$ ipython --no-banner

In [1]: import numpy as np

In [2]: from numpy import linalg as LA

In [3]: np.set_printoptions(suppress=True, linewidth=160)

In [4]: def rd(a):
   ...:     return np.round(a, 2) + 0
   ...: 

In [5]: X = np.load("x.npy")

In [6]: X
Out[6]: 
array([[1.  , 0.9 , 0.81, 0.73],
       [0.9 , 1.  , 0.9 , 0.81],
       [0.81, 0.9 , 1.  , 0.9 ],
       [0.73, 0.81, 0.9 , 1.  ]])

In [7]: # equal to its transpose

In [8]: ev, V = LA.eig(X)

In [9]: rd(np.sort(LA.eigvals(X.T)))
Out[9]: array([0.06, 0.1 , 0.31, 3.53])

In [10]: rd(np.sort(LA.eigvals(X @ X)))
Out[10]: array([ 0.  ,  0.01,  0.1 , 12.44])

In [11]: rd(LA.det(X[::-1]))
Out[11]: np.float64(0.01)

In [12]: rd(np.einsum("ij,ji->", X, X))
Out[12]: np.float64(12.55)

In [13]: rd(np.poly(X))
Out[13]: array([ 1.  , -4.  ,  1.72, -0.2 ,  0.01])

In [14]: rng = np.random.default_rng(742600)

In [15]: lab = rng.permutation(4)

In [16]: lab
Out[16]: array([2, 3, 0, 1])

In [17]: B = X[lab][:, lab]

In [18]: np.allclose(B, X)
Out[18]: False

In [19]: np.diag(B)
Out[19]: array([1., 1., 1., 1.])

In [20]: proj = np.triu(np.array([[3, -2, -4, 1], [-1, 2, -5, -5], [3, -3, -1, -3], [-4, -1, 5, 5]]), 1) + np.eye(4)

In [21]: B = proj @ X @ LA.inv(proj)

In [22]: rd(LA.det(B))
Out[22]: np.float64(0.01)

In [23]: LA.matrix_rank(B)
Out[23]: np.int64(4)
